$ ipython --no-banner

In [1]: import numpy as np

In [2]: import numpy.linalg as la

In [3]: np.set_printoptions(precision=1, suppress=True, linewidth=120, sign=" ")

In [4]: rd = lambda a: np.round(a, 1) + 0

In [5]: W0 = np.array([[3, 4, -6], [-1, 0, 7], [7, -7, -6], [7, -7, -6], [-6, 6, -6]])

In [6]: # row 3 repeats row 2

In [7]: B = np.array([[4, 9, 7], [5, 6, 3]])

In [8]: Z = np.kron(B, W0)

In [9]: print(la.matrix_rank(Z))
6

In [10]: print(Z.shape)
(10, 9)

In [11]: print(rd(la.norm(Z, 2)), rd(la.norm(B, 2) * la.norm(W0, 2)))
255.4 255.4

In [12]: hat = W0 @ la.solve(W0.T @ W0, W0.T)

In [13]: print(rd(hat))
[[ 1.  -0.1  0.   0.  -0.1]
 [-0.1  0.3 -0.2 -0.2 -0.4]
 [ 0.  -0.2  0.5  0.5 -0.1]
 [ 0.  -0.2  0.5  0.5 -0.1]
 [-0.1 -0.4 -0.1 -0.1  0.8]]

In [14]: print(rd(la.eigvalsh(hat)))
[ 0.  0.  1.  1.  1.]

In [15]: print(np.allclose(hat @ hat, hat))
True

In [16]: print(rd(np.diag(hat)))
[ 1.   0.3  0.5  0.5  0.8]

In [17]: print(rd(hat @ W0[:, 0]))
[ 3. -1.  7.  7. -6.]

In [18]: print(rd((np.eye(5) - hat) @ W0))
[[ 0.  0.  0.]
 [ 0.  0.  0.]
 [ 0.  0.  0.]
 [ 0.  0.  0.]
 [ 0.  0.  0.]]

In [19]: B = np.array([[3, 5], [1, 5], [4, 0]])

In [20]: print(W0 @ B)
[[-11  35]
 [ 25  -5]
 [-10   0]
 [-10   0]
 [-36   0]]

In [21]: print(np.einsum("ik,kj->ij", W0, B))
[[-11  35]
 [ 25  -5]
 [-10   0]
 [-10   0]
 [-36   0]]

In [22]: print(np.einsum("ij->j", W0))
[ 10  -4 -17]

In [23]: print(la.matrix_rank(W0 @ B))
2

In [24]: print(la.matrix_rank(np.vstack([W0, B.T])))
3

In [25]: print(B.T @ W0.T)
[[-11  25 -10 -10 -36]
 [ 35  -5   0   0   0]]

In [26]: X = np.load("case5.npy")

In [27]: print(X)
[[ 0.  0. -2.  2.]
 [ 0.  0. -2.  2.]
 [ 0.  0. -2.  2.]
 [ 0.  0. -4.  4.]]

In [28]: hat = np.triu(np.array([[0, -4, 4, -5], [4, 5, -2, -3], [-1, -5, 3, 3], [-1, -1, -4, -2]]), 1) + np.eye(4)

In [29]: B = hat @ X @ la.inv(hat)

In [30]: print(rd(np.poly(B)))
[ 1. -2.  0.  0.  0.]

In [31]: print(rd(la.det(B)))
0.0

In [32]: print(B)
[[  0.   0.  18. -72.]
 [  0.   0.  14. -56.]
 [  0.   0. -14.  56.]
 [  0.   0.  -4.  16.]]

In [33]: print(rd(la.norm(X, 2) / la.norm(X)))
1.0

In [34]: print(la.cond(X) > 100)
True

In [35]: print(np.argsort(-la.norm(X, axis=0).round(6), kind="stable")[:3])
[ 2  3  0]

In [36]: print([round(float(x), 1) for x in la.svd(X, compute_uv=False)[:3]])
[7.5, 0.0, 0.0]

In [37]: left, sigma, Vt = la.svd(X)

In [38]: print(np.argmax(sigma[:-1] / (sigma[1:] + 1e-6)) + 1)
1

In [39]: B = left[:, :1] @ np.diag(sigma[:1]) @ Vt[:1]

In [40]: print(rd(la.norm(X - B) / la.norm(X)))
0.0

In [41]: print(la.matrix_rank(X, rtol=0.05))
1

In [42]: print(rd(B))
[[ 0.  0. -2.  2.]
 [ 0.  0. -2.  2.]
 [ 0.  0. -2.  2.]
 [ 0.  0. -4.  4.]]

In [43]: rng = np.random.default_rng(3239)

In [44]: idx = rng.integers(0, 3, 5)

In [45]: F = np.array([[7, 9, 4, 1, 6],
    ...:     [1, 8, 7, 8, 8],
    ...:     [0, 0, 1, 4, 1],
    ...:     [4, 1, 3, 4, 9],
    ...:     [0, 6, 9, 7, 0]]) * (idx[:, None] == idx)

In [46]: print(F)
[[ 7  0  0  0  6]
 [ 0  8  0  8  0]
 [ 0  0  1  0  0]
 [ 0  1  0  4  0]
 [ 0  0  0  0  0]]

In [47]: t3 = np.stack([F, -3 * F, F[::-1]])

In [48]: print(la.matrix_rank(t3.reshape(3, -1)))
2

In [49]: print(np.einsum("bij,cij->bc", t3, t3))
[[ 231 -693   81]
 [-693 2079 -243]
 [  81 -243  231]]

In [50]: print(la.matrix_rank(t3))
[ 4  4  4]

In [51]: print(rd(la.det(t3)))
[ 0.  0.  0.]

In [52]: print(t3.sum(axis=0))
[[-14   0   0   0 -12]
 [  0 -15   0 -12   0]
 [  0   0  -1   0   0]
 [  0   6   0   0   0]
 [  7   0   0   0   6]]

In [53]: print((t3 @ F.T).shape)
(3, 5, 5)

In [54]: E = np.load("arr.npy")

In [55]: print(E)
[[-1.   0.5 -0.3]
 [ 0.6  0.7 -0.7]
 [ 1.3 -0.3  0. ]
 [-0.5  0.2  0.5]]

In [56]: hat = E @ la.solve(E.T @ E, E.T)

In [57]: print(rd((np.eye(4) - hat) @ E))
[[ 0.  0.  0.]
 [ 0.  0.  0.]
 [ 0.  0.  0.]
 [ 0.  0.  0.]]

In [58]: print(la.matrix_rank(np.eye(4) - hat))
1

In [59]: print(np.trace(hat))
3.0

In [60]: O, Rm = la.qr(E)

In [61]: print(O.shape, Rm.shape)
(4, 3) (3, 3)

In [62]: print(rd(O))
[[-0.6 -0.4  0.3]
 [ 0.3 -0.9  0. ]
 [ 0.7  0.1 -0.2]
 [-0.3 -0.1 -0.9]]

In [63]: print(rd(Rm))
[[ 1.8 -0.3 -0.2]
 [ 0.  -0.9  0.7]
 [ 0.   0.  -0.6]]

In [64]: print(rd(abs(Rm[0, 0])), rd(la.norm(E[:, 0])))
1.8 1.8

In [65]: print(np.allclose(Rm.T @ Rm, E.T @ E))
True

In [66]: print(rd(O @ Rm))
[[-1.   0.5 -0.3]
 [ 0.6  0.7 -0.7]
 [ 1.3 -0.3  0. ]
 [-0.5  0.2  0.5]]

In [67]: print(rd(O.T @ O))
[[ 1.  0.  0.]
 [ 0.  1.  0.]
 [ 0.  0.  1.]]

In [68]: print(rd(la.norm(E, axis=1)))
[ 1.2  1.2  1.3  0.7]

In [69]: print(rd(la.norm(E, axis=0)))
[ 1.8  0.9  0.9]

In [70]: print(la.norm(E, axis=1).argmax())
2

In [71]: print(rd(la.norm(E[3] - E[2])))
1.9

In [72]: print(rd(la.norm(E, 2)))
1.9

In [73]: arr = np.array([[2, 4, 3, 5], [4, 2, 4, 3], [3, 4, 2, 4], [5, 3, 4, 2]])

In [74]: B = E + rng.integers(-2, 3, (4, 2)) @ rng.integers(-2, 3, (2, 3))

In [75]: print(B)
[[-1.  -0.5  1.7]
 [ 2.6 -2.3 -4.7]
 [ 1.3 -1.3  2. ]
 [-2.5  5.2  0.5]]

In [76]: print(B - E)
[[ 0. -1.  2.]
 [ 2. -3. -4.]
 [ 0. -1.  2.]
 [-2.  5.  0.]]

In [77]: print(np.abs(B - E).sum(axis=1))
[ 3.  9.  3.  7.]

In [78]: print(rd(la.svd(B - E, compute_uv=False)))
[ 6.9  4.5  0. ]

In [79]: M = np.load("run12.npy")

In [80]: print(M)
[[ 1.1  5.   4. ]
 [ 1.   3.1  3. ]
 [ 1.   5.   4.1]]

In [81]: B = M / np.sqrt((M ** 2).mean(axis=1, keepdims=True))

In [82]: print(rd(la.norm(B, axis=1)))
[ 1.7  1.7  1.7]

In [83]: print(rd(M - M.mean(axis=1, keepdims=True)))
[[-2.3  1.6  0.6]
 [-1.4  0.7  0.6]
 [-2.4  1.6  0.7]]

In [84]: idx = rng.permutation(3)

In [85]: B = M[:, idx] * rng.choice([-1, 1], 3)

In [86]: print(B)
[[ 1.1 -5.  -4. ]
 [ 1.  -3.1 -3. ]
 [ 1.  -5.  -4.1]]

In [87]: left, _, Vt = la.svd(M.T @ B)

In [88]: print(idx)
[ 0  1  2]

In [89]: print(rd(left @ Vt))
[[ 1.  0.  0.]
 [ 0. -1.  0.]
 [ 0.  0. -1.]]

In [90]: print(rd(la.lstsq(M, B)[0]))
[[ 1.  0.  0.]
 [ 0. -1.  0.]
 [ 0.  0. -1.]]

In [91]: B = np.array([[0, -3, 2, 0], [1, -1, 1, -3], [-1, 2, -1, 3], [0, -1, -2, 0]])

In [92]: J = B - B.T

In [93]: print(J)
[[ 0 -4  3  0]
 [ 4  0 -1 -2]
 [-3  1  0  5]
 [ 0  2 -5  0]]

In [94]: B = J / np.sqrt((J ** 2).mean(axis=1, keepdims=True))

In [95]: print(rd(la.norm(B, axis=1)))
[ 2.  2.  2.  2.]

In [96]: print(la.matrix_rank(B) == la.matrix_rank(J))
True

In [97]: print(rd(B[2]))
[-1.   0.3  0.   1.7]

In [98]: print(rd(J - J.mean(axis=1, keepdims=True)))
[[ 0.2 -3.8  3.2  0.2]
 [ 3.8 -0.2 -1.2 -2.2]
 [-3.8  0.2 -0.8  4.2]
 [ 0.8  2.8 -4.2  0.8]]

In [99]: B = np.array([[5, 6], [8, -5], [4, 1], [4, 5]])

In [100]: print(np.einsum("ik,kj->ji", J, B))
[[-20   8  13  -4]
 [ 23  13   2 -15]]

In [101]: print(J @ B)
[[-20  23]
 [  8  13]
 [ 13   2]
 [ -4 -15]]

In [102]: print(np.vstack([J, B.T]).shape)
(6, 4)

In [103]: print(np.einsum("ik,kj->ij", J, B))
[[-20  23]
 [  8  13]
 [ 13   2]
 [ -4 -15]]

In [104]: idx = rng.permutation(4)

In [105]: print(idx)
[ 2  1  0  3]

In [106]: B = J[idx][:, idx]

In [107]: print(np.trace(B))
0

In [108]: print(rd(np.sort(np.abs(la.eigvals(B)))))
[ 2.   2.   7.2  7.2]

In [109]: print(np.diag(B))
[ 0  0  0  0]

In [110]: print(rd(la.det(B)), rd(la.det(J[idx])))
196.0 -196.0

In [111]: u, r1 = J[1], J[0]

In [112]: print(u @ u)
21

In [113]: print(u @ r1)
-3

In [114]: pr = (u @ r1) / (u @ u) * u

In [115]: print(la.matrix_rank(np.outer(u, r1)))
1

In [116]: print(rd(r1 - pr))
[ 0.6 -4.   2.9 -0.3]

In [117]: print((r1 - pr) @ u)
0.0

In [118]: K = np.load("w.npy")

In [119]: print(K)
[[-3 -2 -2  0]
 [ 4  2 -3  2]
 [-4  1 -1  1]
 [ 4  2 -3  2]
 [ 1  5  0 -3]]

In [120]: left, sigma, Vt = la.svd(K, full_matrices=False)

In [121]: print(rd(sigma / sigma[0]))
[ 1.   0.7  0.5  0.2]

In [122]: print(np.allclose(left * sigma @ Vt, K))
True

In [123]: print(rd(np.sqrt((sigma ** 2).sum())), rd(la.norm(K)))
11.7 11.7

In [124]: print(rd(left.T @ K @ Vt.T))
[[ 8.9  0.   0.   0. ]
 [ 0.   5.8  0.   0. ]
 [ 0.   0.   4.5  0. ]
 [ 0.   0.   0.   1.9]]

In [125]: print(np.abs(left[:, 0]).round(6).argmax())
1

In [126]: print(rd(np.abs(Vt[0])))
[ 0.8  0.5  0.3  0.1]

In [127]: print((sigma > 1e-8).sum())
4

In [128]: print(rd(left.T @ left))
[[ 1.  0.  0.  0.]
 [ 0.  1.  0.  0.]
 [ 0.  0.  1.  0.]
 [ 0.  0.  0.  1.]]

In [129]: hat = K @ la.solve(K.T @ K, K.T)

In [130]: print(la.matrix_rank(np.eye(5) - hat))
1

In [131]: B = K + rng.integers(-2, 3, (5, 3)) @ rng.integers(-2, 3, (3, 4))

In [132]: print(B)
[[  1  -2   1  -3]
 [  6   3  -3   3]
 [-10  -1  -6   5]
 [  0  -1  -5   2]
 [  3  11   3  -3]]

In [133]: print(B - K)
[[ 4  0  3 -3]
 [ 2  1  0  1]
 [-6 -2 -5  4]
 [-4 -3 -2  0]
 [ 2  6  3  0]]

In [134]: idx = rng.permutation(4)

In [135]: B = K[:, idx] * rng.choice([-1, 1], 4)

In [136]: print(B)
[[-3 -2  2  0]
 [ 4  2  3  2]
 [-4  1  1  1]
 [ 4  2  3  2]
 [ 1  5  0 -3]]

In [137]: left, _, Vt = la.svd(K.T @ B)

In [138]: print(rd(la.lstsq(K, B)[0]))
[[ 1.  0.  0.  0.]
 [ 0.  1.  0.  0.]
 [ 0.  0. -1.  0.]
 [ 0.  0.  0.  1.]]
